$ python -q
>>> import numpy as np
>>> np.set_printoptions(precision=2, suppress=True, linewidth=200)
>>> data = np.load("x.npy")
>>> data
array([[1.1, 3. , 3. , 3. ],
       [2. , 2.1, 3. , 2. ],
       [3. , 1. , 0.1, 2. ],
       [1. , 3. , 3. , 3.1]])
>>> round(float(np.linalg.eigvals(data).sum().real), 2)
6.4
>>> np.round(np.einsum("ij,ji->", data, data), 2)
np.float64(81.24)
>>> np.poly(data)
array([  1.  ,  -6.4 , -20.14, -10.78,   1.29])
>>> np.kron(np.eye(2, dtype=int), data)
array([[1.1, 3. , 3. , 3. , 0. , 0. , 0. , 0. ],
       [2. , 2.1, 3. , 2. , 0. , 0. , 0. , 0. ],
       [3. , 1. , 0.1, 2. , 0. , 0. , 0. , 0. ],
       [1. , 3. , 3. , 3.1, 0. , 0. , 0. , 0. ],
       [0. , 0. , 0. , 0. , 1.1, 3. , 3. , 3. ],
       [0. , 0. , 0. , 0. , 2. , 2.1, 3. , 2. ],
       [0. , 0. , 0. , 0. , 3. , 1. , 0.1, 2. ],
       [0. , 0. , 0. , 0. , 1. , 3. , 3. , 3.1]])
>>> np.einsum("ii->", data)
np.float64(6.4)
>>> round(np.linalg.det(data.T), 2)
np.float64(1.29)
>>> np.round(np.linalg.det(data[::-1]), 2)
np.float64(1.29)
>>> np.allclose(data @ data.T, data.T @ data)
False
>>> data @ data
array([[19.21, 21.6 , 21.6 , 24.6 ],
       [17.4 , 19.41, 18.6 , 22.4 ],
       [ 7.6 , 17.2 , 18.01, 17.4 ],
       [19.2 , 21.6 , 21.6 , 24.61]])
>>> (data + data.T) / 2
array([[1.1, 2.5, 3. , 2. ],
       [2.5, 2.1, 2. , 2.5],
       [3. , 2. , 0.1, 2.5],
       [2. , 2.5, 2.5, 3.1]])
>>> np.linalg.matrix_power(data, 3)
array([[153.73, 198.39, 198.39, 220.29],
       [136.16, 178.76, 179.49, 197.66],
       [114.19, 129.13, 128.4 , 147.16],
       [153.73, 198.39, 198.39, 220.29]])
>>> r0 = np.array([-2, 1])
>>> np.correlate(data[3], data[2], "full")
array([ 2.  ,  6.1 ,  7.3 , 12.5 , 12.31, 12.1 ,  9.3 ])
>>> np.polyval(r0, data[3])
array([-1. , -5. , -5. , -5.2])
>>> np.cross(data[3, :3], data[2, :3])
array([-2.7,  8.9, -8. ])
>>> np.array([np.convolve(row, r0, "same") for row in data])
array([[-2.2, -4.9, -3. , -3. ],
       [-4. , -2.2, -3.9, -1. ],
       [-6. ,  1. ,  0.8, -3.9],
       [-2. , -5. , -3. , -3.2]])
>>> J = np.load("out8.npy")
>>> J
array([[-2,  1,  0,  0,  0,  0],
       [ 2,  0,  0,  0,  0,  0],
       [ 1,  1,  0,  0,  0,  0],
       [ 0,  0, -2,  1,  0,  0],
       [ 0,  0,  2,  0,  0,  0],
       [ 0,  0,  1,  1,  0,  0],
       [ 0,  0,  0,  0, -2,  1],
       [ 0,  0,  0,  0,  2,  0],
       [ 0,  0,  0,  0,  1,  1]])
>>> np.linalg.norm(J, axis=1)
array([2.24, 2.  , 1.41, 2.24, 2.  , 1.41, 2.24, 2.  , 1.41])
>>> round(np.linalg.norm(J[0], 1), 2), round(np.linalg.norm(J[0], np.inf), 2)
(np.float64(3.0), np.float64(2.0))
>>> np.round(np.linalg.norm(J[0] - J[5]), 2)
np.float64(2.65)
>>> J[0] @ J[5]
np.int64(0)
>>> np.linalg.norm(J, axis=1).argmax()
np.int64(0)
>>> round(float(np.linalg.norm(J, "nuc")), 2)
13.16
>>> other = np.c_[J[:, :3] @ np.array([[0, 0, 2], [1, 3, 1], [3, 3, 3]]), np.array([2, 3, 3, 3, 3, 2, 0, 3, 1])]
>>> other
array([[ 1,  3, -3,  2],
       [ 0,  0,  4,  3],
       [ 1,  3,  3,  3],
       [-6, -6, -6,  3],
       [ 6,  6,  6,  3],
       [ 3,  3,  3,  2],
       [ 0,  0,  0,  0],
       [ 0,  0,  0,  3],
       [ 0,  0,  0,  1]])
>>> np.round(np.linalg.norm(other - J @ np.linalg.lstsq(J, other)[0], axis=0), 2) + 0
array([0.  , 0.  , 0.  , 3.59])
>>> np.linalg.matrix_rank(np.c_[J, other])
np.int64(7)
>>> np.round(np.linalg.lstsq(J, other[:, 0])[0], 2) + 0
array([0., 1., 3., 0., 0., 0.])
>>> np.linalg.norm(np.linalg.qr(J)[0].T @ other, axis=0) ** 2 / ((other ** 2).sum(axis=0) + 1e-12)
array([1.  , 1.  , 1.  , 0.76])
